$ python -q
>>> import numpy as np
>>> import numpy.linalg as la
>>> np.set_printoptions(suppress=True, linewidth=160)
>>> F = np.loadtxt("test3.csv", delimiter=",")
>>> F
array([[ 4.,  4., -2.],
       [ 4.,  8., -4.],
       [-2., -4.,  2.]])
>>> evals, vecs = la.eigh(F)
>>> np.round(vecs.T @ F @ vecs, 3) + 0
array([[ 0.   ,  0.   ,  0.   ],
       [ 0.   ,  1.615,  0.   ],
       [ 0.   ,  0.   , 12.385]])
>>> round(float(evals.sum()), 3), np.trace(F)
(14.0, np.float64(14.0))
>>> np.unique(evals.round(6) + 0, return_counts=True)[1]
array([1, 1, 1])
>>> np.round(np.abs(vecs[:, -1]), 3)
array([0.471, 0.789, 0.395])
>>> np.round(vecs @ np.diag(evals) @ vecs.T, 3)
array([[ 4.,  4., -2.],
       [ 4.,  8., -4.],
       [-2., -4.,  2.]])
>>> np.round(vecs.T @ vecs, 3) + 0
array([[1., 0., 0.],
       [0., 1., 0.],
       [0., 0., 1.]])
>>> np.abs(vecs[:, -1]).round(6).argmax()
np.int64(1)
>>> np.round(F @ la.pinv(F) @ F, 3)
array([[ 4.,  4., -2.],
       [ 4.,  8., -4.],
       [-2., -4.,  2.]])
>>> la.lstsq(F[:-1].T, F[-1])[2]
np.int32(2)
>>> np.allclose(F[:-1].T @ la.lstsq(F[:-1].T, F[-1])[0], F[-1])
True
>>> W0 = 2 * np.eye(3) + np.eye(3, k=1)
>>> W0
array([[2., 1., 0.],
       [0., 2., 1.],
       [0., 0., 2.]])
>>> evals, vecs = la.eig(W0)
>>> np.round(np.sort(la.eigvals(la.inv(W0))), 3)
array([0.5, 0.5, 0.5])
>>> np.prod(evals)
np.float64(8.0)
>>> np.prod(np.diag(W0)), round(la.det(W0), 3)
(np.float64(8.0), np.float64(8.0))
>>> np.round(la.matrix_power(W0 - np.diag(np.diag(W0)), 3), 3)
array([[0., 0., 0.],
       [0., 0., 0.],
       [0., 0., 0.]])
>>> np.round(np.sort(la.eigvals(W0)), 3)
array([2., 2., 2.])
>>> [int(la.matrix_rank(la.matrix_power(W0, p))) for p in range(1, 4)]
[3, 3, 3]
>>> X = np.loadtxt("a.csv", delimiter=",")
>>> print(X.round(3))
[[ 0.194  0.065  0.355 -0.161]
 [ 0.065  0.022  0.118 -0.054]
 [ 0.355  0.118  0.651 -0.296]
 [-0.161 -0.054 -0.296  0.134]]
>>> np.round(la.svd(X, compute_uv=False), 3) + 0
array([1., 0., 0., 0.])
>>> np.round(X.sum(axis=1), 3)
array([ 0.452,  0.151,  0.828, -0.376])
>>> np.round(X.sum(axis=0), 3)
array([ 0.452,  0.151,  0.828, -0.376])
>>> np.round(X.mean(axis=0), 3)
array([ 0.113,  0.038,  0.207, -0.094])
>>> print(np.count_nonzero(X))
16
>>> round(float(la.norm(X)), 3)
1.0
>>> round(np.abs(X).max(), 3)
np.float64(0.651)
>>> proj = np.triu(np.array([[0, -2, 0, 3], [0, 1, -3, 0], [0, 3, -1, 0], [-1, -1, 2, -3]]), 1) + np.eye(4)
>>> other = proj @ X @ la.inv(proj)
>>> other.round(3)
array([[-0.419, -0.978, -3.704,  1.608],
       [-1.   , -2.333, -8.833,  3.833],
       [ 0.355,  0.828,  3.134, -1.36 ],
       [-0.161, -0.376, -1.425,  0.618]])
>>> np.round(proj @ X - X @ proj, 3)
array([[-0.613,  0.183, -0.93 , -0.07 ],
       [-1.065, -0.226, -1.887,  0.694],
       [ 0.   ,  0.71 ,  0.355, -1.065],
       [ 0.   , -0.323, -0.161,  0.484]])
>>> round(np.trace(other), 3), round(np.trace(X), 3)
(np.float64(1.0), np.float64(1.0))
>>> [round(float(x), 3) for x in la.svd(X, compute_uv=False)[:3]]
[1.0, 0.0, 0.0]
>>> np.round(la.norm(X, 2) / la.norm(X), 3)
np.float64(1.0)
>>> la.cond(X) > 100
np.True_
>>> vec = np.array([-2, -2, 3, -2])
>>> print(np.round(X @ vec, 3))
[ 0.871  0.29   1.597 -0.726]
>>> np.sign((X @ vec).round(6))
array([ 1.,  1.,  1., -1.])
>>> np.round(np.einsum("ij,j->i", X, vec), 3)
array([ 0.871,  0.29 ,  1.597, -0.726])
>>> la.norm(X @ vec) <= la.norm(X, 2) * la.norm(vec) + 1e-9
np.True_
>>> np.round((X * vec).sum(axis=1), 3)
array([ 0.871,  0.29 ,  1.597, -0.726])
>>> round(float(np.trace(la.pinv(X) @ X)), 3)
1.0
>>> np.round(X @ la.pinv(X) @ X, 3)
array([[ 0.194,  0.065,  0.355, -0.161],
       [ 0.065,  0.022,  0.118, -0.054],
       [ 0.355,  0.118,  0.651, -0.296],
       [-0.161, -0.054, -0.296,  0.134]])
>>> arr = np.load("out14.npy")
>>> arr
array([[0., 1., 2.],
       [1., 0., 0.],
       [2., 0., 0.]])
>>> C2 = arr.T @ arr
>>> la.matrix_rank(C2)
np.int64(2)
>>> (arr @ arr.T).shape
(3, 3)
>>> C2
array([[5., 0., 0.],
       [0., 1., 2.],
       [0., 2., 4.]])
>>> np.round(la.svd(arr, compute_uv=False) ** 2, 3) + 0
array([5., 5., 0.])
>>> print(np.round(la.eigvalsh(C2)[::-1], 3))
[5. 5. 0.]
>>> feats = 0.7 ** np.abs(np.subtract.outer(np.arange(2), np.arange(2)))
>>> feats
array([[1. , 0.7],
       [0.7, 1. ]])
>>> evals, vecs = la.eig(feats)
>>> evals.round(3)
array([1.7, 0.3])
>>> print(np.round(np.sort(la.eigvals(la.inv(feats))), 3))
[0.588 3.333]
>>> data = np.loadtxt("case11.csv", delimiter=",")
>>> data
array([[ 3.723, -3.531, -1.164],
       [-5.67 , -2.776, -6.32 ],
       [ 3.424,  5.211, -2.109],
       [-0.652, -4.089,  2.126],
       [-4.224,  4.074,  7.394],
       [-2.492, -2.092, -3.388],
       [-1.047,  0.012,  1.126],
       [-1.878,  0.874, -5.38 ],
       [ 7.23 ,  3.855,  1.217],
       [10.337, -0.872,  8.607],
       [-6.431,  6.017,  1.987],
       [-6.115,  2.189, -1.38 ],
       [ 6.692, -3.768,  1.429],
       [-6.46 , -6.374, -0.323],
       [-6.196, -3.288, -7.597],
       [-3.107, -3.035,  4.217],
       [ 4.206, -3.505, -1.703],
       [ 4.058,  1.259, -8.279],
       [ 2.939, -2.241, -1.961],
       [ 1.366,  2.708, -3.622]])
>>> other = np.c_[data[:, :1] @ np.array([[1]]), np.array([1, -2, -2, -3, -1, 3, 2, -3, 2, 3, -2, -3, -2, 2, 2, 3, -2, 1, -1, 1])]
>>> other
array([[ 3.723,  1.   ],
       [-5.67 , -2.   ],
       [ 3.424, -2.   ],
       [-0.652, -3.   ],
       [-4.224, -1.   ],
       [-2.492,  3.   ],
       [-1.047,  2.   ],
       [-1.878, -3.   ],
       [ 7.23 ,  2.   ],
       [10.337,  3.   ],
       [-6.431, -2.   ],
       [-6.115, -3.   ],
       [ 6.692, -2.   ],
       [-6.46 ,  2.   ],
       [-6.196,  2.   ],
       [-3.107,  3.   ],
       [ 4.206, -2.   ],
       [ 4.058,  1.   ],
       [ 2.939, -1.   ],
       [ 1.366,  1.   ]])
>>> np.round(la.norm(la.qr(data)[0].T @ other, axis=0) ** 2 / ((other ** 2).sum(axis=0) + 1e-12), 3)
array([1.   , 0.081])
>>> proj = other @ la.solve(other.T @ other, other.T)
>>> np.trace(proj)
np.float64(2.0)
>>> np.round(la.eigvalsh(proj), 3) + 0
array([0., 0., 0., 0., 0., 0., 0., 0., 0., 0., 0., 0., 0., 0., 0., 0., 0., 0., 1., 1.])
>>> np.allclose(proj @ proj, proj)
True
>>> la.matrix_rank(np.eye(20) - proj)
np.int64(18)
>>> other = F / la.norm(F, axis=1, keepdims=True)
>>> C2 = other @ other.T
>>> (C2 - 2 * np.eye(3)).round(6).argmax(axis=1)
array([1, 0, 0])
>>> (np.abs(C2) > 0.9).astype(int)
array([[1, 1, 1],
       [1, 1, 1],
       [1, 1, 1]])
>>> np.degrees(np.arccos(np.clip(C2[1, 2], -1, 1)))
np.float64(180.0)
>>> other = data / np.sqrt((data ** 2).mean(axis=1, keepdims=True))
>>> other[16].round(3)
array([ 1.271, -1.059, -0.514])
>>> la.matrix_rank(other) == la.matrix_rank(data)
np.True_
>>> mat = np.loadtxt("dump.csv", delimiter=",")
>>> mat
array([[ 2.,  0.,  0.,  0.],
       [-1.,  2.,  0.,  0.],
       [ 1., -1.,  1.,  0.],
       [-2.,  1., -1., -2.]])
>>> other = np.array([[0, -2, 1], [-1, 0, -1]])
>>> C = np.kron(other, mat)
>>> C
array([[ 0.,  0.,  0.,  0., -4., -0., -0., -0.,  2.,  0.,  0.,  0.],
       [-0.,  0.,  0.,  0.,  2., -4., -0., -0., -1.,  2.,  0.,  0.],
       [ 0., -0.,  0.,  0., -2.,  2., -2., -0.,  1., -1.,  1.,  0.],
       [-0.,  0., -0., -0.,  4., -2.,  2.,  4., -2.,  1., -1., -2.],
       [-2., -0., -0., -0.,  0.,  0.,  0.,  0., -2., -0., -0., -0.],
       [ 1., -2., -0., -0., -0.,  0.,  0.,  0.,  1., -2., -0., -0.],
       [-1.,  1., -1., -0.,  0., -0.,  0.,  0., -1.,  1., -1., -0.],
       [ 2., -1.,  1.,  2., -0.,  0., -0., -0.,  2., -1.,  1.,  2.]])
>>> C.shape
(8, 12)
>>> evals, vecs = la.eig(mat)
>>> np.prod(evals)
np.float64(-8.0)
>>> mat @ vecs[:, 0] - evals[0] * vecs[:, 0]
array([0., 0., 0., 0.])
>>> np.round(np.sort(la.eigvals(la.inv(mat))), 3)
array([-0.5,  0.5,  0.5,  1. ])
>>> np.round(np.sort(la.eigvals(mat @ mat)), 3)
array([1., 4., 4., 4.])
>>> vec = np.array([-2, -1, 1, 1])
>>> y = mat @ vec
>>> b, lr = np.zeros(4), 1 / la.norm(mat, 2) ** 2
>>> for i in range(30):
...     b -= lr * mat.T @ (mat @ b - y)
...     if i % 10 == 0: print(i, round(la.norm(mat @ b - y), 3))
... 
0 3.25
10 0.88
20 0.269
>>> round(la.cond(mat), 3)
np.float64(5.024)
>>> other = X / la.norm(X, axis=1, keepdims=True)
>>> C2 = other @ other.T
>>> np.round(la.norm(other, axis=1), 3)
array([1., 1., 1., 1.])
>>> C2.round(3)
array([[ 1.,  1.,  1., -1.],
       [ 1.,  1.,  1., -1.],
       [ 1.,  1.,  1., -1.],
       [-1., -1., -1.,  1.]])
>>> (np.abs(C2) > 0.9).astype(int)
array([[1, 1, 1, 1],
       [1, 1, 1, 1],
       [1, 1, 1, 1],
       [1, 1, 1, 1]])
>>> (C2 - 2 * np.eye(4)).round(6).argmax(axis=1)
array([1, 0, 0, 0])
>>> np.degrees(np.arccos(np.clip(C2[2, 1], -1, 1)))
np.float64(0.0)
>>> print(C2[2])
[ 1.  1.  1. -1.]
>>> m1 = np.array([[-1.0, 1.0, 1.0], [1.0, -1.0, 1.0], [1.0, 1.0, -1.0]])
>>> other = np.array([[0, -1, 1], [2, -1, -1]])
>>> C = np.kron(other, m1)
>>> round(float(la.norm(C, 2)), 3), round(float(la.norm(other, 2) * la.norm(m1, 2)), 3)
(4.899, 4.899)
>>> la.matrix_rank(C)
np.int64(6)
>>> C2 = m1.T @ m1
>>> C2
array([[ 3., -1., -1.],
       [-1.,  3., -1.],
       [-1., -1.,  3.]])
>>> np.allclose(C2, C2.T)
True
>>> la.matrix_rank(C2)
np.int64(3)
>>> np.diag(C2)
array([3., 3., 3.])
>>> np.round(la.eigvalsh(C2)[::-1], 3)
array([4., 4., 1.])
